In [1]: import numpy as np

In [2]: np.set_printoptions(precision=2, suppress=True, linewidth=160)

In [3]: tidy = lambda a: np.round(a, 2) + 0

In [4]: data = np.load("test11.npy")

In [5]: data
Out[5]: 
array([[ 6,  0,  0,  0,  0,  0,  0,  0,  0,  0],
       [ 0, -6,  0,  0,  0,  0,  0,  0,  0,  0],
       [ 0,  0, -3,  0,  0,  0,  0,  0,  0,  0],
       [ 0,  0,  0, -2,  0,  0,  0,  0,  0,  0],
       [ 0,  0,  0,  0,  3,  0,  0,  0,  0,  0],
       [ 0,  0,  0,  0,  0,  3,  0,  0,  0,  0],
       [ 0,  0,  0,  0,  0,  0, -1,  0,  0,  0],
       [ 0,  0,  0,  0,  0,  0,  0, -3,  0,  0],
       [ 0,  0,  0,  0,  0,  0,  0,  0, -1,  0],
       [ 0,  0,  0,  0,  0,  0,  0,  0,  0,  0]])

In [6]: r = np.linalg.matrix_rank(data)

In [7]: r
Out[7]: np.int64(9)

In [8]: null = np.linalg.svd(data)[2][r:].T

In [9]: print(np.allclose(data @ null, 0))
True

In [10]: np.linalg.matrix_rank(data.T @ data), np.linalg.matrix_rank(data @ data.T)
Out[10]: (np.int64(9), np.int64(9))

In [11]: data @ null
Out[11]: 
array([[0.],
       [0.],
       [0.],
       [0.],
       [0.],
       [0.],
       [0.],
       [0.],
       [0.],
       [0.]])

In [12]: E = np.load("m.npy")

In [13]: E
Out[13]: 
array([[ 1,  0,  0,  0],
       [-2,  1,  0,  0],
       [-3, -3,  1,  0],
       [-2, -1,  1,  1]])

In [14]: blk = np.stack([data, 5 * data, data[::-1]])

In [15]: np.linalg.matrix_rank(blk)
Out[15]: array([9, 9, 9])

In [16]: np.linalg.matrix_rank(blk.reshape(3, -1))
Out[16]: np.int64(2)

In [17]: print(tidy(np.linalg.norm(blk, axis=(1, 2))))
[10.68 53.39 10.68]

In [18]: (blk @ data.T).shape
Out[18]: (3, 10, 10)

In [19]: print(blk.sum(axis=0))
[[ 36   0   0   0   0   0   0   0   0   0]
 [  0 -36   0   0   0   0   0   0  -1   0]
 [  0   0 -18   0   0   0   0  -3   0   0]
 [  0   0   0 -12   0   0  -1   0   0   0]
 [  0   0   0   0  18   3   0   0   0   0]
 [  0   0   0   0   3  18   0   0   0   0]
 [  0   0   0  -2   0   0  -6   0   0   0]
 [  0   0  -3   0   0   0   0 -18   0   0]
 [  0  -6   0   0   0   0   0   0  -6   0]
 [  6   0   0   0   0   0   0   0   0   0]]

In [20]: tidy(np.linalg.det(blk))
Out[20]: array([0., 0., 0.])

In [21]: blk.shape
Out[21]: (3, 10, 10)

In [22]: A = np.load("w.npy")

In [23]: A
Out[23]: 
array([[-4, -1,  0, -4,  0,  0, -2,  0, -1,  5,  0],
       [ 3, -1,  0,  4,  0,  0,  0,  0,  0,  3,  0],
       [ 0,  0, -1,  0,  0, -5,  0, -5,  0,  0,  0],
       [ 2, -5,  0, -4,  0,  0,  5,  0, -5, -3,  0],
       [ 0,  0,  0,  0, -4,  0,  0,  0,  0,  0, -2],
       [ 0,  0,  4,  0,  0,  0,  0,  3,  0,  0,  0],
       [ 3,  1,  0, -2,  0,  0,  2,  0,  4, -4,  0],
       [ 0,  0,  5,  0,  0, -1,  0, -2,  0,  0,  0],
       [-4, -5,  0,  0,  0,  0,  0,  0,  3,  4,  0],
       [ 3,  4,  0, -3,  0,  0,  4,  0, -3,  1,  0],
       [ 0,  0,  0,  0, -2,  0,  0,  0,  0,  0,  3]])

In [24]: # 3 blocks once reordered

In [25]: x0 = np.array([-3, 1, 0, 0, 2, 3, 2, 3, -2, -3, -2])

In [26]: y = A @ x0

In [27]: beta, lr = np.zeros(11), 1 / np.linalg.norm(A, 2) ** 2

In [28]: for i in range(60):
    ...:     beta -= lr * A.T @ (A @ beta - y)
    ...:     if i % 10 == 0: print(i, round(np.linalg.norm(A @ beta - y), 2))
    ...: 
0 26.61
10 6.83
20 4.49
30 3.41
40 2.69
50 2.14

In [29]: tidy(beta)
Out[29]: array([-2.44,  0.78, -0.01, -0.35,  2.  ,  2.93,  1.38,  3.06, -1.99, -2.92, -1.99])

In [30]: A2 = A / np.sqrt((A ** 2).mean(axis=1, keepdims=True))

In [31]: tidy(np.linalg.norm(A2, axis=1))
Out[31]: array([3.32, 3.32, 3.32, 3.32, 3.32, 3.32, 3.32, 3.32, 3.32, 3.32, 3.32])

In [32]: np.linalg.matrix_rank(A2) == np.linalg.matrix_rank(A)
Out[32]: np.True_

In [33]: tidy(np.sort(np.linalg.eigvals(A).real))
Out[33]: array([-4.76, -4.76, -4.53, -2.08, -2.08, -2.04, -0.48, -0.48,  3.53,  4.66,  6.03])

In [34]: np.flatnonzero(np.linalg.matrix_power((A != 0) + (A.T != 0) + np.eye(11), 11)[6])
Out[34]: array([0, 1, 3, 6, 8, 9])

In [35]: A2 = np.linalg.inv(A)

In [36]: np.allclose(A2, A.T)
Out[36]: False

In [37]: K = np.array([[1, -4, 16, -64],
    ...:     [1, -3, 9, -27],
    ...:     [1, -2, 4, -8],
    ...:     [1, -1, 1, -1],
    ...:     [1, 0, 0, 0],
    ...:     [1, 1, 1, 1]])

In [38]: # column 3 is much longer than the rest

In [39]: U, s = np.linalg.svd(K)
ValueError: too many values to unpack (expected 2)


In [40]: U, s, Vh = np.linalg.svd(K, full_matrices=False)

In [41]: tidy(np.sqrt((s ** 2).sum())), tidy(np.linalg.norm(K))
Out[41]: (np.float64(72.68), np.float64(72.68))

In [42]: np.abs(U[:, 0]).round(6).argmax()
Out[42]: np.int64(0)

In [43]: tidy(U.T @ U)
Out[43]: 
array([[1., 0., 0., 0.],
       [0., 1., 0., 0.],
       [0., 0., 1., 0.],
       [0., 0., 0., 1.]])

In [44]: tidy(np.cumsum(s ** 2) / np.sum(s ** 2))
Out[44]: array([1., 1., 1., 1.])

In [45]: U.shape, s.shape, Vh.shape
Out[45]: ((6, 4), (4,), (4, 4))

In [46]: print(tidy(Vh @ Vh.T))
[[1. 0. 0. 0.]
 [0. 1. 0. 0.]
 [0. 0. 1. 0.]
 [0. 0. 0. 1.]]

In [47]: blk = np.stack([K, 3 * K, K[::-1]])

In [48]: print(np.einsum("bij,cij->bc", blk, blk))
[[ 5283 15849   -70]
 [15849 47547  -210]
 [  -70  -210  5283]]

In [49]: tidy(np.linalg.norm(blk, axis=(1, 2)))
Out[49]: array([ 72.68, 218.05,  72.68])

In [50]: blk.sum(axis=0)
Out[50]: 
array([[   5,  -15,   65, -255],
       [   5,  -12,   36, -108],
       [   5,   -9,   17,  -33],
       [   5,   -6,    8,  -12],
       [   5,   -3,    9,  -27],
       [   5,    0,   20,  -60]])

In [51]: A2 = np.array([[0, 3, -3, -2, 0, 3, 0, 1],
    ...:     [2, -1, 1, 2, -1, 0, -2, -1],
    ...:     [3, 1, -3, 2, 2, 1, 1, 2],
    ...:     [1, -2, 1, -2, 1, 3, 3, -2],
    ...:     [1, 3, -1, 2, 1, -1, 0, -3],
    ...:     [0, 0, -1, 3, 0, 3, -1, 0],
    ...:     [3, 0, 0, -1, 3, -1, 0, -2],
    ...:     [0, 2, -3, 2, 1, 0, -2, 0]])

In [52]: mat = np.triu(A2)

In [53]: mat
Out[53]: 
array([[ 0,  3, -3, -2,  0,  3,  0,  1],
       [ 0, -1,  1,  2, -1,  0, -2, -1],
       [ 0,  0, -3,  2,  2,  1,  1,  2],
       [ 0,  0,  0, -2,  1,  3,  3, -2],
       [ 0,  0,  0,  0,  1, -1,  0, -3],
       [ 0,  0,  0,  0,  0,  3, -1,  0],
       [ 0,  0,  0,  0,  0,  0,  0, -2],
       [ 0,  0,  0,  0,  0,  0,  0,  0]])

In [54]: np.unique(data.round(6), axis=0).shape
Out[54]: (10, 10)

In [55]: tidy(np.trace(np.linalg.pinv(data) @ data))
Out[55]: np.float64(9.0)

In [56]: tidy(data @ np.linalg.pinv(data) @ data)
Out[56]: 
array([[ 6.,  0.,  0.,  0.,  0.,  0.,  0.,  0.,  0.,  0.],
       [ 0., -6.,  0.,  0.,  0.,  0.,  0.,  0.,  0.,  0.],
       [ 0.,  0., -3.,  0.,  0.,  0.,  0.,  0.,  0.,  0.],
       [ 0.,  0.,  0., -2.,  0.,  0.,  0.,  0.,  0.,  0.],
       [ 0.,  0.,  0.,  0.,  3.,  0.,  0.,  0.,  0.,  0.],
       [ 0.,  0.,  0.,  0.,  0.,  3.,  0.,  0.,  0.,  0.],
       [ 0.,  0.,  0.,  0.,  0.,  0., -1.,  0.,  0.,  0.],
       [ 0.,  0.,  0.,  0.,  0.,  0.,  0., -3.,  0.,  0.],
       [ 0.,  0.,  0.,  0.,  0.,  0.,  0.,  0., -1.,  0.],
       [ 0.,  0.,  0.,  0.,  0.,  0.,  0.,  0.,  0.,  0.]])

In [57]: np.linalg.cond(mat) > 100
Out[57]: np.True_

In [58]: print(np.argsort(-np.linalg.norm(mat, axis=0).round(6), kind="stable")[:3])
[5 7 2]

In [59]: W0 = np.loadtxt("mat.csv", delimiter=",")

In [60]: print(W0)
[[ -2.05   0.47  -3.98   4.9   -7.1    9.23  -7.35   9.97   8.17]
 [  5.62   4.67  -2.99  10.17   3.37  11.26  -5.35   5.38  -6.21]
 [  2.86  14.16   8.2   -0.06   5.95  -5.69  -1.65  -6.37   3.6 ]
 [ -1.05   2.97   2.     3.36 -15.34   7.78   5.65  -5.7   -3.83]
 [  0.34   0.72   7.4   -5.71 -12.92  -4.55   4.87  -9.81  -2.06]
 [ -8.02  -0.62  -3.25 -11.95  10.27   6.4    4.34  -3.66  -1.84]
 [ -9.58  -3.1   10.05   4.41  -0.23 -10.3    5.26   3.87  -5.42]
 [  5.56  -0.38   5.11  -6.26 -12.74  10.88  -1.26   3.01  -3.48]
 [ -2.58  -2.78  -0.58  -8.22 -13.59   2.52   2.15  -0.52  11.04]
 [ -1.21 -11.51  -1.4   -6.33  -8.31  10.43  -0.61  -1.7   -6.55]
 [ -6.89   0.86   3.12   4.64  -9.59 -14.2    4.11  -2.46   2.03]
 [  8.28   5.62   0.05  -3.47   7.51   8.99   6.64   9.32  -4.44]
 [-11.82  -0.22  -2.41  -3.25  -6.8   -9.37  -8.88   0.63   5.55]
 [ -1.87   9.73   1.84   5.5   -7.07  -7.58   7.67  -2.39  -9.81]
 [ -7.94   2.68  -2.75 -11.92  -5.94  -8.1    6.37   1.02   6.13]
 [  6.25  -3.94  -2.05  10.82  -8.41  -2.87   1.68 -11.8    1.76]
 [  2.73  -2.26   6.76   0.05  -6.53   7.87  14.48   5.19   0.75]
 [-10.88   0.65   2.26   4.17   5.07   9.74  -4.11 -10.01   4.59]
 [ -7.13   5.23  -6.9    0.66  -9.19   0.58  -1.97   5.37  12.5 ]
 [-10.22   7.42  11.68   4.27   4.22  -2.93  -7.56   1.56  -0.04]
 [  6.72  -0.19  -3.32   2.2  -12.95   7.4   -0.78   4.12  -9.94]]

In [61]: Ac = W0 - W0.mean(axis=0)

In [62]: V = np.linalg.svd(Ac)[2][:7]

In [63]: A2 = Ac - Ac @ V.T @ V

In [64]: print(tidy((Ac @ V.T).std(axis=0)))
[9.58 8.31 7.71 6.75 5.68 4.95 4.11]

In [65]: np.linalg.norm(A2, axis=1).round(6).argmax()
Out[65]: np.int64(16)

In [66]: x0 = np.array([2, 0, 1, 2, 1, 1, 1, 3, 0])

In [67]: np.sign((W0 @ x0).round(6))
Out[67]: array([ 1.,  1., -1., -1., -1., -1.,  1.,  1., -1., -1., -1.,  1., -1., -1., -1., -1.,  1., -1., -1., -1.,  1.])

In [68]: (W0 @ x0).argmax()
Out[68]: np.int64(11)

In [69]: P = W0 @ np.linalg.solve(W0.T @ W0, W0.T)

In [70]: tidy(P @ W0[:, 0])
Out[70]: 
array([ -2.05,   5.62,   2.86,  -1.05,   0.34,  -8.02,  -9.58,   5.56,  -2.58,  -1.21,  -6.89,   8.28, -11.82,  -1.87,  -7.94,   6.25,   2.73, -10.88,  -7.13,
       -10.22,   6.72])

In [71]: arr = np.load("block2.npy")

In [72]: tidy(arr)
Out[72]: 
array([[ 1.26,  0.34, -0.66,  0.05, -0.47, -0.19, -1.29],
       [ 0.34, -0.06,  0.25,  0.17,  0.84, -1.23, -1.17],
       [-0.66,  0.25, -0.65,  1.09, -0.68, -0.33,  1.61],
       [ 0.05,  0.17,  1.09,  2.31, -0.1 ,  2.18,  0.3 ],
       [-0.47,  0.84, -0.68, -0.1 ,  2.52,  0.85,  0.51],
       [-0.19, -1.23, -0.33,  2.18,  0.85,  0.32, -0.83],
       [-1.29, -1.17,  1.61,  0.3 ,  0.51, -0.83,  0.3 ]])

In [73]: np.all(np.linalg.eigvalsh(arr) > 0)
Out[73]: np.False_

In [74]: tidy(np.linalg.eigvalsh(arr).min())
Out[74]: np.float64(-3.0)

In [75]: U, s, Vh = np.linalg.svd(arr)

In [76]: V = Vh[:(s > 1e-8).sum()]

In [77]: rng = np.random.default_rng(285833)

In [78]: x0 = arr[6] + 5 * arr[4] + rng.integers(2) * np.eye(7)[2]

In [79]: tidy(x0)
Out[79]: array([-3.63,  3.04, -1.8 , -0.18, 13.13,  3.44,  2.88])

In [80]: tidy(np.diag(V.T @ V))
Out[80]: array([0.46, 0.85, 0.99, 1.  , 0.95, 0.99, 0.76])

In [81]: np.linalg.matrix_rank(np.vstack([arr, x0]))
Out[81]: np.int64(6)

In [82]: tidy(V.T @ V)
Out[82]: 
array([[ 0.46,  0.28, -0.08,  0.02, -0.16,  0.06, -0.36],
       [ 0.28,  0.85,  0.04, -0.01,  0.08, -0.03,  0.19],
       [-0.08,  0.04,  0.99,  0.  , -0.02,  0.01, -0.05],
       [ 0.02, -0.01,  0.  ,  1.  ,  0.  ,  0.  ,  0.01],
       [-0.16,  0.08, -0.02,  0.  ,  0.95,  0.02, -0.11],
       [ 0.06, -0.03,  0.01,  0.  ,  0.02,  0.99,  0.04],
       [-0.36,  0.19, -0.05,  0.01, -0.11,  0.04,  0.76]])

In [83]: A2 = arr / np.sqrt((arr ** 2).mean(axis=1, keepdims=True))

In [84]: tidy(np.linalg.norm(A2, axis=1))
Out[84]: array([2.65, 2.65, 2.65, 2.65, 2.65, 2.65, 2.65])

In [85]: J = np.load("case8.npy")

In [86]: J
Out[86]: 
array([[-0.92, -2.24, -1.86, -1.26, -0.94, -2.44, -0.52,  0.64],
       [ 0.7 ,  0.24, -0.45, -0.79, -0.03, -0.26, -0.28,  0.24],
       [ 2.65, -0.17, -1.35, -2.13,  0.59, -2.27,  0.54, -0.42],
       [-0.16, -0.7 , -0.51, -0.33, -0.17, -0.84,  0.02,  0.04],
       [ 1.  ,  2.  ,  1.95,  1.45,  1.15,  2.1 ,  0.95, -1.  ]])

In [87]: # rank 3

In [88]: A2 = J / np.linalg.norm(J, axis=1)
ValueError: operands could not be broadcast together with shapes (5,8) (5,) 


In [89]: A2 = J / np.linalg.norm(J, axis=1, keepdims=True)

In [90]: gram = A2 @ A2.T

In [91]: np.argwhere(np.triu(np.abs(gram) > 0.95, 1))
Out[91]: 
array([[0, 3],
       [0, 4]])

In [92]: tidy(gram)
Out[92]: 
array([[ 1.  ,  0.3 ,  0.4 ,  0.97, -0.98],
       [ 0.3 ,  1.  ,  0.8 ,  0.27, -0.36],
       [ 0.4 ,  0.8 ,  1.  ,  0.52, -0.35],
       [ 0.97,  0.27,  0.52,  1.  , -0.91],
       [-0.98, -0.36, -0.35, -0.91,  1.  ]])

In [93]: (gram - 2 * np.eye(5)).round(6).argmax(axis=1)
Out[93]: array([3, 2, 1, 0, 2])

In [94]: print(tidy(gram[2]))
[ 0.4   0.8   1.    0.52 -0.35]

In [95]: U, s, Vh = np.linalg.svd(gram)

In [96]: V = Vh[:(s > 1e-8).sum()]

In [97]: x0 = gram[1] + 2 * gram[2] + rng.integers(2) * np.eye(5)[0]

In [98]: tidy(x0)
Out[98]: array([ 2.1 ,  2.6 ,  2.8 ,  1.3 , -1.05])

In [99]: print(tidy(np.linalg.norm(x0 - V.T @ V @ x0)))
0.8
